$ ipython --no-banner

In [1]: import numpy as np

In [2]: np.set_printoptions(precision=2, suppress=True, linewidth=200)

In [3]: F = np.load("test19.npy")

In [4]: F
Out[4]: 
array([[ 2.19, -3.72,  1.91,  2.52],
       [ 6.45, -1.71,  1.86, -3.19],
       [ 2.79, -1.77,  0.12,  3.87],
       [ 1.76, -2.81,  1.98,  2.21],
       [ 1.58,  1.25, -1.27,  4.65],
       [ 1.97,  2.79,  0.07,  5.79],
       [ 3.42, -3.49,  0.7 ,  2.88],
       [ 3.29, -2.96,  1.46,  3.61],
       [ 2.35, -2.64, -1.12,  3.65],
       [ 1.24,  1.02,  1.68,  5.78],
       [ 7.49, -1.53,  0.73, -2.55],
       [ 2.31, -3.63,  1.56,  2.29],
       [ 2.82, -1.81,  1.41,  3.94],
       [ 0.91, -3.52, -0.06,  3.55],
       [ 1.38,  1.23,  1.59,  4.01],
       [ 5.19, -0.21, -0.95, -3.95],
       [ 2.3 , -2.9 ,  0.09,  2.7 ],
       [ 2.35, -1.71,  0.96,  3.22],
       [ 2.51, -2.17,  2.11,  2.99],
       [ 2.3 , -1.47,  0.67,  1.15],
       [ 2.49, -2.03,  1.3 ,  3.01],
       [ 5.96, -0.94,  1.58, -3.54],
       [ 6.14, -0.24, -0.05, -3.99],
       [ 5.76, -1.47,  0.24, -2.84],
       [ 1.23,  2.88, -2.04,  3.54],
       [-0.18,  0.95, -0.96,  4.21],
       [ 2.7 , -2.51,  0.46,  4.28],
       [ 5.92,  0.38, -0.87, -3.97],
       [ 1.05, -3.46,  1.59,  3.75],
       [ 1.71,  2.22,  0.6 ,  6.3 ],
       [ 1.49,  2.57,  0.85,  6.44],
       [ 3.4 ,  1.31,  0.8 ,  4.22]])

In [5]: F.shape
Out[5]: (32, 4)

In [6]: np.unravel_index(np.abs(F).argmax(), F.shape)
Out[6]: (np.int64(10), np.int64(0))

In [7]: round(float(np.linalg.norm(F)), 2)
Out[7]: 32.93

In [8]: F.sum(axis=0)
Out[8]: array([ 94.27, -32.1 ,  19.  ,  70.53])

In [9]: np.zeros(32, 4)
---------------------------------------------------------------------------
TypeError                                 Traceback (most recent call last)
Cell In[9], line 1
----> 1 np.zeros(32, 4)

TypeError: Cannot interpret '4' as a data type

In [10]: np.abs(F).max()
Out[10]: np.float64(7.49)

In [11]: idx = F[:, 2] > np.median(F[:, 2])

In [12]: u = F[idx].mean(axis=0) - F[~idx].mean(axis=0)

In [13]: u
Out[13]: array([ 0.13, -0.79,  1.73,  0.43])

In [14]: np.argsort(-np.abs(u).round(6), kind="stable")
Out[14]: array([2, 1, 3, 0])

In [15]: W0 = np.load("sample16.npy")

In [16]: W0
Out[16]: 
array([[0.18, 0.09, 0.18, 0.18, 0.18, 0.09, 0.09],
       [0.22, 0.22, 0.11, 0.  , 0.11, 0.22, 0.11],
       [0.  , 0.12, 0.38, 0.25, 0.  , 0.12, 0.12],
       [0.15, 0.15, 0.15, 0.15, 0.15, 0.08, 0.15],
       [0.  , 0.1 , 0.2 , 0.2 , 0.2 , 0.1 , 0.2 ],
       [0.08, 0.15, 0.08, 0.15, 0.15, 0.23, 0.15],
       [0.14, 0.  , 0.14, 0.14, 0.29, 0.14, 0.14]])

In [17]: # a transition matrix

In [18]: np.round(np.linalg.norm(W0[0] - W0[6]), 2)
Out[18]: np.float64(0.17)

In [19]: round(np.linalg.norm(W0, "nuc"), 2)
Out[19]: np.float64(2.0)

In [20]: np.linalg.norm(W0, axis=1).argmax()
Out[20]: np.int64(2)

In [21]: np.linalg.norm(W0, axis=0)
Out[21]: array([0.36, 0.36, 0.53, 0.45, 0.46, 0.4 , 0.38])

In [22]: round(np.linalg.norm(W0[0], 1), 2), np.round(np.linalg.norm(W0[0], np.inf), 2)
Out[22]: (np.float64(1.0), np.float64(0.18))

In [23]: np.linalg.norm(W0, axis=1)
Out[23]: array([0.4 , 0.43, 0.5 , 0.38, 0.42, 0.4 , 0.43])

In [24]: rng = np.random.default_rng(1184)

In [25]: idx = rng.permutation(7)

In [26]: idx
Out[26]: array([3, 0, 2, 4, 1, 6, 5])

In [27]: M2 = W0[idx][:, idx]

In [28]: M2
Out[28]: 
array([[0.15, 0.15, 0.15, 0.15, 0.15, 0.15, 0.08],
       [0.18, 0.18, 0.18, 0.18, 0.09, 0.09, 0.09],
       [0.25, 0.  , 0.38, 0.  , 0.12, 0.12, 0.12],
       [0.2 , 0.  , 0.2 , 0.2 , 0.1 , 0.2 , 0.1 ],
       [0.  , 0.22, 0.11, 0.11, 0.22, 0.11, 0.22],
       [0.14, 0.14, 0.14, 0.29, 0.  , 0.14, 0.14],
       [0.15, 0.08, 0.08, 0.15, 0.15, 0.15, 0.23]])

In [29]: round(np.linalg.det(M2), 2), np.round(np.linalg.det(W0[idx]), 2)
Out[29]: (np.float64(0.0), np.float64(0.0))

In [30]: round(float(np.trace(M2)), 2)
Out[30]: 1.51

In [31]: np.allclose(M2, W0)
Out[31]: False

In [32]: u = np.array([-1, 1, -2])

In [33]: np.correlate(W0[6], W0[0], "full")
Out[33]: array([0.01, 0.01, 0.04, 0.05, 0.09, 0.1 , 0.16, 0.13, 0.14, 0.1 , 0.09, 0.04, 0.03])

In [34]: np.convolve(W0[6], u)
Out[34]: array([-0.14,  0.14, -0.43,  0.  , -0.43, -0.14, -0.57, -0.14, -0.29])

In [35]: np.array([np.convolve(row, u, "same") for row in W0])
Out[35]: 
array([[ 0.09, -0.45, -0.18, -0.36, -0.27, -0.36, -0.09],
       [ 0.  , -0.33, -0.33, -0.33, -0.11, -0.11, -0.33],
       [-0.12, -0.25, -0.12, -0.5 , -0.62,  0.  , -0.12],
       [ 0.  , -0.31, -0.31, -0.31, -0.23, -0.38,  0.  ],
       [-0.1 , -0.1 , -0.2 , -0.4 , -0.3 , -0.5 ,  0.  ],
       [-0.08, -0.08, -0.38, -0.15, -0.38, -0.23, -0.31],
       [ 0.14, -0.43,  0.  , -0.43, -0.14, -0.57, -0.14]])

In [36]: np.polyval(u, W0[6])
Out[36]: array([-1.88, -2.  , -1.88, -1.88, -1.8 , -1.88, -1.88])

In [37]: u = np.array([3, 3, 1])

In [38]: r1 = np.array([1, 2, -2, 1, -1])

In [39]: mat = u[:, None] + r1[None, :]

In [40]: mat
Out[40]: 
array([[ 4,  5,  1,  4,  2],
       [ 4,  5,  1,  4,  2],
       [ 2,  3, -1,  2,  0]])

In [41]: np.allclose(mat[:-1].T @ np.linalg.lstsq(mat[:-1].T, mat[-1])[0], mat[-1])
Out[41]: False

In [42]: np.round(mat @ np.linalg.pinv(mat) @ mat, 2) + 0
Out[42]: 
array([[ 4.,  5.,  1.,  4.,  2.],
       [ 4.,  5.,  1.,  4.,  2.],
       [ 2.,  3., -1.,  2.,  0.]])

In [43]: np.unique(mat.round(6), axis=0).shape
Out[43]: (2, 5)

In [44]: np.linalg.lstsq(mat[:-1].T, mat[-1])[2]
Out[44]: np.int32(1)

In [45]: rank = np.linalg.matrix_rank(mat)

In [46]: rank
Out[46]: np.int64(2)

In [47]: null = np.linalg.svd(mat)[2][rank:].T

In [48]: np.linalg.matrix_rank(mat.T @ mat), np.linalg.matrix_rank(mat @ mat.T)
Out[48]: (np.int64(2), np.int64(2))

In [49]: [int(np.linalg.matrix_rank(mat[:i])) for i in range(1, len(mat) + 1)]
Out[49]: [1, 1, 2]

In [50]: np.round(null @ null.T, 2) + 0
Out[50]: 
array([[ 0.74, -0.33, -0.04, -0.26, -0.11],
       [-0.33,  0.5 ,  0.17, -0.33,  0.  ],
       [-0.04,  0.17,  0.35, -0.04, -0.44],
       [-0.26, -0.33, -0.04,  0.74, -0.11],
       [-0.11,  0.  , -0.44, -0.11,  0.67]])

In [51]: K = np.load("w.npy")

In [52]: K
Out[52]: 
array([[4, 1, 0, 0, 3, 0, 0],
       [2, 7, 1, 2, 3, 1, 0],
       [1, 3, 4, 2, 1, 3, 1],
       [0, 2, 1, 8, 0, 1, 0],
       [0, 0, 3, 2, 1, 0, 3],
       [1, 3, 2, 2, 0, 1, 3],
       [2, 3, 1, 1, 0, 2, 9]])

In [53]: M2 = K[0, 0] * K[1:] - np.outer(K[1:, 0], K[0])

In [54]: M2
Out[54]: 
array([[ 0, 26,  4,  8,  6,  4,  0],
       [ 0, 11, 16,  8,  1, 12,  4],
       [ 0,  8,  4, 32,  0,  4,  0],
       [ 0,  0, 12,  8,  4,  0, 12],
       [ 0, 11,  8,  8, -3,  4, 12],
       [ 0, 10,  4,  4, -6,  8, 36]])

In [55]: np.flatnonzero(~M2.round(6).any(axis=1))
Out[55]: array([], dtype=int64)

In [56]: K[:, 0] / K[0, 0]
Out[56]: array([1.  , 0.5 , 0.25, 0.  , 0.  , 0.25, 0.5 ])

In [57]: q, R = np.linalg.qr(K)

In [58]: np.round(q.T @ q, 2) + 0
Out[58]: 
array([[1., 0., 0., 0., 0., 0., 0.],
       [0., 1., 0., 0., 0., 0., 0.],
       [0., 0., 1., 0., 0., 0., 0.],
       [0., 0., 0., 1., 0., 0., 0.],
       [0., 0., 0., 0., 1., 0., 0.],
       [0., 0., 0., 0., 0., 1., 0.],
       [0., 0., 0., 0., 0., 0., 1.]])

In [59]: arr = np.array([[1, 0, 0, 0, 0],
    ...:     [-2, 1, 0, 0, 0],
    ...:     [-2, -2, 1, 0, 0],
    ...:     [3, -2, 3, 1, 0],
    ...:     [-1, -2, -3, -2, 1]])

In [60]: # triangular

In [61]: evals, V = np.linalg.eig(arr)

In [62]: np.sort(np.linalg.eigvals(arr.T))
Out[62]: array([1., 1., 1., 1., 1.])

In [63]: evals
Out[63]: array([1., 1., 1., 1., 1.])

In [64]: arr @ V[:, 0] - evals[0] * V[:, 0]
Out[64]: array([0., 0., 0., 0., 0.])

In [65]: np.sort(np.linalg.eigvals(arr @ arr))
Out[65]: array([1., 1., 1., 1., 1.])

In [66]: np.sort(np.linalg.eigvals(np.linalg.inv(arr)))
Out[66]: array([1.+0.j, 1.+0.j, 1.+0.j, 1.-0.j, 1.+0.j])

In [67]: np.sort(np.linalg.eigvals(arr))
Out[67]: array([1., 1., 1., 1., 1.])

In [68]: [int(np.linalg.matrix_rank(np.linalg.matrix_power(arr, p))) for p in range(1, 6)]
Out[68]: [5, 5, 5, 5, 5]

In [69]: M2 = np.array([[1, 1], [3, -3], [-1, 1], [-2, 0], [1, -3]])

In [70]: arr @ M2
Out[70]: 
array([[ 1,  1],
       [ 1, -5],
       [-9,  5],
       [-8, 12],
       [ 1, -1]])

In [71]: np.linalg.matrix_rank(arr @ M2)
Out[71]: np.int64(2)

In [72]: np.vstack([arr, M2.T]).shape
Out[72]: (7, 5)

In [73]: np.einsum("ik,kj->ji", arr, M2)
Out[73]: 
array([[ 1,  1, -9, -8,  1],
       [ 1, -5,  5, 12, -1]])

In [74]: np.einsum("ij,ij->i", arr, arr)
Out[74]: array([ 1,  5,  9, 23, 19])

In [75]: np.einsum("ij->j", arr)
Out[75]: array([-1, -5,  1, -1,  1])

In [76]: round(float(np.linalg.det(arr)), 2)
Out[76]: 1.0

In [77]: np.allclose(arr, arr.T)
Out[77]: False

In [78]: (arr + arr.T) / 2
Out[78]: 
array([[ 1. , -1. , -1. ,  1.5, -0.5],
       [-1. ,  1. , -1. , -1. , -1. ],
       [-1. , -1. ,  1. ,  1.5, -1.5],
       [ 1.5, -1. ,  1.5,  1. , -1. ],
       [-0.5, -1. , -1.5, -1. ,  1. ]])

In [79]: (arr - arr.T) / 2
Out[79]: 
array([[ 0. ,  1. ,  1. , -1.5,  0.5],
       [-1. ,  0. ,  1. ,  1. ,  1. ],
       [-1. , -1. ,  0. , -1.5,  1.5],
       [ 1.5, -1. ,  1.5,  0. ,  1. ],
       [-0.5, -1. , -1.5, -1. ,  0. ]])

In [80]: np.trace(arr)
Out[80]: np.int64(5)

In [81]: round(np.abs(np.linalg.eigvals(arr)).max(), 2)
Out[81]: np.float64(1.0)

In [82]: arr @ arr
Out[82]: 
array([[  1,   0,   0,   0,   0],
       [ -4,   1,   0,   0,   0],
       [  0,  -4,   1,   0,   0],
       [  4, -10,   6,   1,   0],
       [  2,   6, -12,  -4,   1]])

In [83]: np.linalg.determinant(arr)
---------------------------------------------------------------------------
AttributeError                            Traceback (most recent call last)
Cell In[83], line 1
----> 1 np.linalg.determinant(arr)

AttributeError: module 'numpy.linalg' has no attribute 'determinant'

In [84]: np.sort(np.abs(np.linalg.eigvals(arr)))
Out[84]: array([1., 1., 1., 1., 1.])
